$ python -q
>>> import numpy as np
>>> from numpy import linalg as LA
>>> np.set_printoptions(precision=2, suppress=True, linewidth=140)
>>> def rd(a):
...     return np.round(a, 2) + 0
... 
>>> F = np.load("layer18.npy")
>>> F
array([[ 1.56,  2.69, -2.1 ,  2.05, -2.07, -1.53, -0.3 ],
       [-1.34, -0.74,  0.9 ,  2.51, -0.02,  3.55,  1.72],
       [-1.27, -2.34, -2.55,  0.38,  2.9 , -1.54,  0.67],
       [ 2.37, -0.82,  0.2 ,  0.64, -2.43, -0.16,  3.51],
       [ 2.06, -2.03, -2.7 ,  2.07,  1.46,  1.71,  0.03],
       [ 1.06, -0.84, -3.51, -0.78, -2.6 , -1.76,  0.65],
       [-3.72,  0.86, -1.17,  0.89,  2.52,  0.21,  1.38],
       [-1.14,  0.17,  2.15,  2.4 ,  2.92, -0.53,  2.12],
       [-0.55,  1.44,  0.94,  3.2 ,  2.86, -0.06, -1.81],
       [-2.62,  0.33, -1.44,  2.45,  2.75,  1.51, -0.32],
       [-2.58,  0.37,  1.63, -0.08,  1.86,  2.41,  2.51],
       [ 1.43, -0.35, -0.22,  1.88, -2.49, -2.9 , -2.15],
       [-2.79, -2.28, -1.44,  2.43,  1.06,  1.71, -0.03],
       [ 1.9 , -1.32, -1.56, -0.5 ,  1.06, -3.37,  2.12],
       [-3.07,  1.8 ,  2.1 , -2.41,  1.34,  0.51,  0.31],
       [-0.59,  2.43, -1.54,  1.58,  0.98,  3.39,  1.2 ],
       [-2.02,  0.59, -1.17,  2.17, -0.67, -0.68,  3.69],
       [ 1.05,  1.71,  2.25, -2.39, -1.81,  2.59, -0.47],
       [ 2.07,  1.7 ,  0.68,  2.01,  3.22, -1.29, -1.16],
       [ 0.99, -1.63,  2.9 , -0.5 ,  2.56, -1.44, -2.02],
       [-2.98,  2.  , -0.29, -1.09,  1.11,  1.08,  2.91],
       [ 1.11,  1.7 ,  0.85, -2.45,  1.56, -3.37, -0.59]])
>>> cen = F - F.mean(axis=0)
>>> Uu, sv, vt = LA.svd(cen, full_matrices=False)
>>> np.abs(Uu[:, 0]).argmax()
np.int64(11)
>>> np.abs(vt[0]).argmax()
np.int64(0)
>>> rd(cen.mean(axis=0))
array([0., 0., 0., 0., 0., 0., 0.])
>>> LA.matrix_rank(cen)
np.int64(7)
>>> rd((sv ** 2).sum() ** 2 / (sv ** 4).sum())
np.float64(5.29)
>>> rd(np.abs(vt[-1]))
array([0.57, 0.25, 0.36, 0.27, 0.51, 0.32, 0.24])
>>> rd(sv ** 2 / (sv ** 2).sum())
array([0.3 , 0.2 , 0.17, 0.13, 0.09, 0.07, 0.05])
>>> (np.sign(Uu[:, 0]) == np.sign(Uu[0, 0])).astype(int)
array([1, 0, 1, 1, 1, 1, 0, 0, 0, 0, 0, 1, 0, 1, 0, 0, 0, 1, 1, 1, 0, 1])
>>> K = np.loadtxt("run5.csv", delimiter=",")
>>> K
array([[ -10.,  -38.,  -50.,    0.,  -54.,  -28.,  -78.,  -62.,   -6., -114.,  -22.,   10.,    8.,   -6.,   22.],
       [  27.,  -47.,   32.,    6.,   -2.,   -5.,  -18.,    0.,  -24.,   54.,   32.,  -56.,  -68.,    8.,  -37.],
       [ -29.,  -63.,  -65.,  -22.,  -69.,  -52.,  -93.,  -83.,  -11., -105.,   21.,  -37.,  -26.,   -3.,   13.],
       [-101.,  -11., -123.,  -68.,  -69.,  -72.,  -57.,  -93.,   23., -135.,   47.,  -25.,   28.,   -9.,   51.],
       [ -67.,    9.,  -58.,  -51.,  -19.,  -38.,    3.,  -32.,   18.,  -24.,   54.,  -33.,    7.,   -2.,   20.],
       [ -59.,   55.,  -30.,  -42.,   20.,   -9.,   60.,   14.,   30.,   24.,   38.,   -2.,   36.,   -2.,   21.],
       [ -40.,   20.,  -27.,  -30.,    1.,  -15.,   21.,   -5.,   15.,    3.,   31.,  -13.,   12.,   -1.,   12.],
       [  48.,   52.,   35.,   54.,   31.,   55.,   27.,   45.,    9.,  -27., -103.,  109.,   76.,   -7.,   20.],
       [ -13.,   57.,  -16.,    6.,   14.,   19.,   30.,   16.,   24.,  -42.,  -48.,   72.,   76.,   -8.,   35.],
       [  87.,    1.,  107.,   56.,   57.,   58.,   45.,   77.,  -23.,  123.,  -31.,    9.,  -36.,    9.,  -49.]])
>>> x0 = np.array([0, -1, -1, 1, 0, -1, -2, -1, -1, 0, -2, 0, -2, -2, 0])
>>> K @ (2 * x0)
array([ 760.,  284.,  908.,  380., -148., -732., -288., -256., -388., -276.])
>>> LA.norm(K @ x0) <= LA.norm(K, 2) * LA.norm(x0) + 1e-9
np.True_
>>> (K @ x0).argmax()
np.int64(2)
>>> K * x0
array([[  -0.,   38.,   50.,    0.,   -0.,   28.,  156.,   62.,    6.,   -0.,   44.,    0.,  -16.,   12.,    0.],
       [   0.,   47.,  -32.,    6.,   -0.,    5.,   36.,   -0.,   24.,    0.,  -64.,   -0.,  136.,  -16.,   -0.],
       [  -0.,   63.,   65.,  -22.,   -0.,   52.,  186.,   83.,   11.,   -0.,  -42.,   -0.,   52.,    6.,    0.],
       [  -0.,   11.,  123.,  -68.,   -0.,   72.,  114.,   93.,  -23.,   -0.,  -94.,   -0.,  -56.,   18.,    0.],
       [  -0.,   -9.,   58.,  -51.,   -0.,   38.,   -6.,   32.,  -18.,   -0., -108.,   -0.,  -14.,    4.,    0.],
       [  -0.,  -55.,   30.,  -42.,    0.,    9., -120.,  -14.,  -30.,    0.,  -76.,   -0.,  -72.,    4.,    0.],
       [  -0.,  -20.,   27.,  -30.,    0.,   15.,  -42.,    5.,  -15.,    0.,  -62.,   -0.,  -24.,    2.,    0.],
       [   0.,  -52.,  -35.,   54.,    0.,  -55.,  -54.,  -45.,   -9.,   -0.,  206.,    0., -152.,   14.,    0.],
       [  -0.,  -57.,   16.,    6.,    0.,  -19.,  -60.,  -16.,  -24.,   -0.,   96.,    0., -152.,   16.,    0.],
       [   0.,   -1., -107.,   56.,    0.,  -58.,  -90.,  -77.,   23.,    0.,   62.,    0.,   72.,  -18.,   -0.]])
>>> K @ x0
array([ 380.,  142.,  454.,  190.,  -74., -366., -144., -128., -194., -138.])
>>> rd(LA.norm(K, 2) / LA.norm(K))
np.float64(0.8)
>>> LA.matrix_rank(K, rtol=0.1)
np.int64(3)
>>> LA.lstsq(K[:-1].T, K[-1])[2]
np.int32(3)
>>> rd(np.trace(LA.pinv(K) @ K))
np.float64(3.0)
>>> np.allclose(K[:-1].T @ LA.lstsq(K[:-1].T, K[-1])[0], K[-1])
True
>>> basis = 20 * np.array([[-0.1, 1.7, -1.4, -0.8], [-0.3, -1.1, -2.6, -2.2]])
>>> rng = np.random.default_rng(573334)
>>> idx = rng.integers(0, 2, 13)
>>> arr = basis[idx] + rng.normal(size=(13, 4))
>>> rd(arr)
array([[ -5.93, -23.85, -52.12, -44.63],
       [ -1.89,  34.69, -25.92, -16.58],
       [ -5.91, -21.52, -51.88, -44.43],
       [ -6.35, -22.73, -51.83, -43.88],
       [ -4.93, -22.4 , -52.55, -45.18],
       [ -4.  ,  33.88, -26.84, -17.38],
       [ -1.51,  32.79, -28.45, -14.22],
       [ -5.5 , -21.46, -52.07, -44.77],
       [ -6.87, -21.51, -51.54, -45.22],
       [ -5.4 , -20.72, -51.43, -42.82],
       [ -6.47, -23.02, -49.76, -44.75],
       [ -1.73,  32.47, -28.04, -14.56],
       [ -4.78, -23.7 , -52.68, -43.25]])
>>> Uu, sv, vt = LA.svd(K, full_matrices=False)
>>> rd(np.cumsum(sv ** 2) / np.sum(sv ** 2))
array([0.64, 0.86, 1.  , 1.  , 1.  , 1.  , 1.  , 1.  , 1.  , 1.  ])
>>> rd(np.sqrt((sv ** 2).sum())), rd(LA.norm(K))
(np.float64(583.94), np.float64(583.94))
>>> out = np.array([[2, 2, 1, 1, 1, 2, 2, 3, 3, 1, 1, 0, 3],
...     [3, 3, 0, 1, 1, 0, 0, 2, 3, 0, 1, 2, 1],
...     [1, 2, 1, 0, 2, 0, 3, 1, 2, 2, 3, 3, 1],
...     [0, 2, 0, 2, 2, 3, 3, 1, 3, 2, 2, 1, 0],
...     [1, 3, 1, 1, 0, 1, 2, 3, 1, 1, 1, 3, 0],
...     [3, 0, 2, 3, 0, 2, 3, 3, 0, 0, 0, 3, 2],
...     [1, 0, 3, 1, 1, 1, 2, 3, 0, 2, 3, 3, 2],
...     [3, 1, 0, 3, 0, 3, 0, 0, 1, 3, 0, 3, 3],
...     [2, 3, 2, 3, 0, 3, 0, 2, 1, 0, 3, 2, 3],
...     [3, 2, 2, 3, 2, 2, 1, 0, 0, 2, 1, 1, 1],
...     [2, 1, 3, 2, 1, 3, 2, 2, 3, 3, 2, 2, 1],
...     [3, 2, 2, 1, 2, 2, 0, 2, 2, 2, 0, 0, 0],
...     [2, 2, 3, 3, 0, 0, 1, 2, 1, 2, 1, 0, 2]])
>>> feats = out + out.T
>>> feats
array([[4, 5, 2, 1, 2, 5, 3, 6, 5, 4, 3, 3, 5],
       [5, 6, 2, 3, 4, 0, 0, 3, 6, 2, 2, 4, 3],
       [2, 2, 2, 0, 3, 2, 6, 1, 4, 4, 6, 5, 4],
       [1, 3, 0, 4, 3, 6, 4, 4, 6, 5, 4, 2, 3],
       [2, 4, 3, 3, 0, 1, 3, 3, 1, 3, 2, 5, 0],
       [5, 0, 2, 6, 1, 4, 4, 6, 3, 2, 3, 5, 2],
       [3, 0, 6, 4, 3, 4, 4, 3, 0, 3, 5, 3, 3],
       [6, 3, 1, 4, 3, 6, 3, 0, 3, 3, 2, 5, 5],
       [5, 6, 4, 6, 1, 3, 0, 3, 2, 0, 6, 4, 4],
       [4, 2, 4, 5, 3, 2, 3, 3, 0, 4, 4, 3, 3],
       [3, 2, 6, 4, 2, 3, 5, 2, 6, 4, 4, 2, 2],
       [3, 4, 5, 2, 5, 5, 3, 5, 4, 3, 2, 0, 0],
       [5, 3, 4, 3, 0, 2, 3, 5, 4, 3, 2, 0, 4]])
>>> x0 = np.array([4, 5, 4, 4, 4, 5, 1, 1, 5, 4, 2, 5, 0])
>>> h = np.maximum(feats @ x0, 0)
>>> h
array([157, 151, 128, 153, 109, 140, 128, 160, 154, 129, 156, 149, 117])
>>> np.maximum(feats @ x0, 0) - np.maximum(-feats @ x0, 0)
array([157, 151, 128, 153, 109, 140, 128, 160, 154, 129, 156, 149, 117])
>>> np.maximum(feats @ (3 * x0), 0)
array([471, 453, 384, 459, 327, 420, 384, 480, 462, 387, 468, 447, 351])
>>> evals, vecs = LA.eigh(feats)
>>> x0 = np.array([3, 5, 2, 4, 4, 8, 3, 7, 7, 6, 0, 0, 0])
>>> rd(x0 @ feats @ x0 / (x0 @ x0)), rd(evals[0]), rd(evals[-1])
(np.float64(27.0), np.float64(-9.7), np.float64(41.97))
>>> np.abs(feats).sum(axis=1).max(), rd(np.abs(evals).max())
(np.int64(48), np.float64(41.97))
>>> J = np.load("sample0.npy")
>>> rd(J)
array([[-0.09, -0.03, -0.09,  0.39, -0.19,  0.04,  0.27, -0.37,  0.39, -0.14, -0.56, -0.33],
       [ 0.03, -0.36,  0.06,  0.57,  0.19, -0.04,  0.28,  0.1 ,  0.1 , -0.22,  0.59, -0.11],
       [-0.03, -0.22, -0.5 ,  0.24,  0.16, -0.29,  0.03, -0.37, -0.5 ,  0.36, -0.09,  0.14],
       [ 0.  , -0.45,  0.6 , -0.08,  0.37, -0.17, -0.11, -0.08,  0.12,  0.42, -0.21, -0.13],
       [ 0.41,  0.07, -0.01,  0.32, -0.22, -0.49, -0.52,  0.06,  0.32,  0.  , -0.02,  0.23],
       [-0.06,  0.53,  0.45,  0.16,  0.02, -0.27,  0.44, -0.24, -0.11,  0.06,  0.05,  0.38],
       [-0.32,  0.22, -0.12, -0.09,  0.16,  0.13, -0.3 , -0.54,  0.42,  0.2 ,  0.43, -0.05],
       [-0.12, -0.43,  0.04, -0.23, -0.7 , -0.06,  0.25, -0.11,  0.15,  0.22,  0.19,  0.26],
       [ 0.38, -0.01,  0.09, -0.37, -0.08, -0.35,  0.06, -0.41, -0.2 , -0.33,  0.19, -0.47],
       [ 0.5 , -0.11, -0.27, -0.28,  0.38,  0.1 ,  0.34, -0.09,  0.39, -0.04, -0.07,  0.38],
       [-0.06, -0.28,  0.23,  0.07,  0.02,  0.3 , -0.3 , -0.39, -0.21, -0.53, -0.11,  0.44],
       [-0.56, -0.12, -0.15, -0.24,  0.21, -0.57,  0.04,  0.17,  0.18, -0.38, -0.1 ,  0.12]])
>>> Q, vecs = LA.qr(J[:, :4])[0], LA.qr(J[:, 4:])[0]
>>> sv = LA.svd(Q.T @ vecs, compute_uv=False)
>>> rd(LA.norm(Q @ Q.T - vecs @ vecs.T, 2))
np.float64(1.0)
>>> rd(sv)
array([0., 0., 0., 0.])
>>> rd(np.degrees(np.arccos(sv.clip(0, 1))))
array([90., 90., 90., 90.])
>>> (sv > 0.9).sum()
np.int64(0)
>>> u = np.array([7, 8, 0, 6, 3, 1, 3, 4, 6, 9, 7, 5])
>>> out = J + np.outer(u, np.eye(12)[2])
>>> LA.matrix_rank(out - J)
np.int64(1)
>>> LA.matrix_rank(LA.inv(out) - LA.inv(J), tol=1e-8)
np.int64(1)
>>> rd(out)
array([[-0.09, -0.03,  6.91,  0.39, -0.19,  0.04,  0.27, -0.37,  0.39, -0.14, -0.56, -0.33],
       [ 0.03, -0.36,  8.06,  0.57,  0.19, -0.04,  0.28,  0.1 ,  0.1 , -0.22,  0.59, -0.11],
       [-0.03, -0.22, -0.5 ,  0.24,  0.16, -0.29,  0.03, -0.37, -0.5 ,  0.36, -0.09,  0.14],
       [ 0.  , -0.45,  6.6 , -0.08,  0.37, -0.17, -0.11, -0.08,  0.12,  0.42, -0.21, -0.13],
       [ 0.41,  0.07,  2.99,  0.32, -0.22, -0.49, -0.52,  0.06,  0.32,  0.  , -0.02,  0.23],
       [-0.06,  0.53,  1.45,  0.16,  0.02, -0.27,  0.44, -0.24, -0.11,  0.06,  0.05,  0.38],
       [-0.32,  0.22,  2.88, -0.09,  0.16,  0.13, -0.3 , -0.54,  0.42,  0.2 ,  0.43, -0.05],
       [-0.12, -0.43,  4.04, -0.23, -0.7 , -0.06,  0.25, -0.11,  0.15,  0.22,  0.19,  0.26],
       [ 0.38, -0.01,  6.09, -0.37, -0.08, -0.35,  0.06, -0.41, -0.2 , -0.33,  0.19, -0.47],
       [ 0.5 , -0.11,  8.73, -0.28,  0.38,  0.1 ,  0.34, -0.09,  0.39, -0.04, -0.07,  0.38],
       [-0.06, -0.28,  7.23,  0.07,  0.02,  0.3 , -0.3 , -0.39, -0.21, -0.53, -0.11,  0.44],
       [-0.56, -0.12,  4.85, -0.24,  0.21, -0.57,  0.04,  0.17,  0.18, -0.38, -0.1 ,  0.12]])
>>> np.argsort(-LA.norm(out, axis=0).round(6), kind="stable")[:3]
array([2, 0, 1])
>>> round(np.log10(LA.cond(out)))
2
>>> LA.cond(arr) > 100
np.True_
>>> round(np.log10(LA.cond(arr)))
2
>>> [round(float(x), 2) for x in LA.svd(arr, compute_uv=False)[:3]]
[219.77, 82.27, 4.72]
>>> m1 = np.load("block14.npy")
>>> m1
array([[   1,   -1,    1,   -1],
       [   1,    0,    0,    0],
       [   1,    1,    1,    1],
       [   1,    2,    4,    8],
       [   1,    3,    9,   27],
       [   1,    4,   16,   64],
       [   1,    5,   25,  125],
       [   1,    6,   36,  216],
       [   1,    7,   49,  343],
       [   1,    8,   64,  512],
       [   1,    9,   81,  729],
       [   1,   10,  100, 1000]])
>>> Uu, sv, vt = LA.svd(m1, full_matrices=False)
>>> rd(Uu.T @ m1 @ vt.T)
array([[1415.41,    0.  ,    0.  ,    0.  ],
       [   0.  ,   27.15,    0.  ,    0.  ],
       [   0.  ,    0.  ,    2.42,    0.  ],
       [   0.  ,    0.  ,    0.  ,    1.75]])
>>> hat = m1 @ LA.solve(m1.T @ m1, m1.T)
>>> rd(LA.eigvalsh(hat))
array([0., 0., 0., 0., 0., 0., 0., 0., 1., 1., 1., 1.])
>>> rd(np.trace(hat))
np.float64(4.0)
>>> rd(hat)
array([[ 0.76,  0.35,  0.09, -0.06, -0.11, -0.1 , -0.05,  0.01,  0.07,  0.09,  0.04, -0.09],
       [ 0.35,  0.28,  0.21,  0.14,  0.08,  0.03, -0.01, -0.04, -0.05, -0.04, -0.01,  0.04],
       [ 0.09,  0.21,  0.25,  0.25,  0.2 ,  0.12,  0.04, -0.03, -0.08, -0.09, -0.04,  0.09],
       [-0.06,  0.14,  0.25,  0.27,  0.24,  0.18,  0.09,  0.01, -0.06, -0.08, -0.05,  0.07],
       [-0.11,  0.08,  0.2 ,  0.24,  0.24,  0.2 ,  0.14,  0.07,  0.01, -0.03, -0.04,  0.01],
       [-0.1 ,  0.03,  0.12,  0.18,  0.2 ,  0.2 ,  0.17,  0.14,  0.09,  0.04, -0.01, -0.05],
       [-0.05, -0.01,  0.04,  0.09,  0.14,  0.17,  0.2 ,  0.2 ,  0.18,  0.12,  0.03, -0.1 ],
       [ 0.01, -0.04, -0.03,  0.01,  0.07,  0.14,  0.2 ,  0.24,  0.24,  0.2 ,  0.08, -0.11],
       [ 0.07, -0.05, -0.08, -0.06,  0.01,  0.09,  0.18,  0.24,  0.27,  0.25,  0.14, -0.06],
       [ 0.09, -0.04, -0.09, -0.08, -0.03,  0.04,  0.12,  0.2 ,  0.25,  0.25,  0.21,  0.09],
       [ 0.04, -0.01, -0.04, -0.05, -0.04, -0.01,  0.03,  0.08,  0.14,  0.21,  0.28,  0.35],
       [-0.09,  0.04,  0.09,  0.07,  0.01, -0.05, -0.1 , -0.11, -0.06,  0.09,  0.35,  0.76]])
>>> rd(hat @ m1[:, 0])
array([1., 1., 1., 1., 1., 1., 1., 1., 1., 1., 1., 1.])
>>> out = m1 + rng.integers(-2, 3, (12, 1)) @ rng.integers(-2, 3, (1, 4))
>>> out
array([[  1,  -1,   1,  -1],
       [  1,   0,   0,   0],
       [  1,   1,  -1,   3],
       [  1,   2,   8,   4],
       [  1,   3,  13,  23],
       [  1,   4,  16,  64],
       [  1,   5,  27, 123],
       [  1,   6,  40, 212],
       [  1,   7,  49, 343],
       [  1,   8,  68, 508],
       [  1,   9,  81, 729],
       [  1,  10, 104, 996]])
>>> out - m1
array([[ 0,  0,  0,  0],
       [ 0,  0,  0,  0],
       [ 0,  0, -2,  2],
       [ 0,  0,  4, -4],
       [ 0,  0,  4, -4],
       [ 0,  0,  0,  0],
       [ 0,  0,  2, -2],
       [ 0,  0,  4, -4],
       [ 0,  0,  0,  0],
       [ 0,  0,  4, -4],
       [ 0,  0,  0,  0],
       [ 0,  0,  4, -4]])
>>> np.abs(out - m1).sum(axis=1)
array([0, 0, 4, 8, 8, 0, 4, 8, 0, 8, 0, 8])
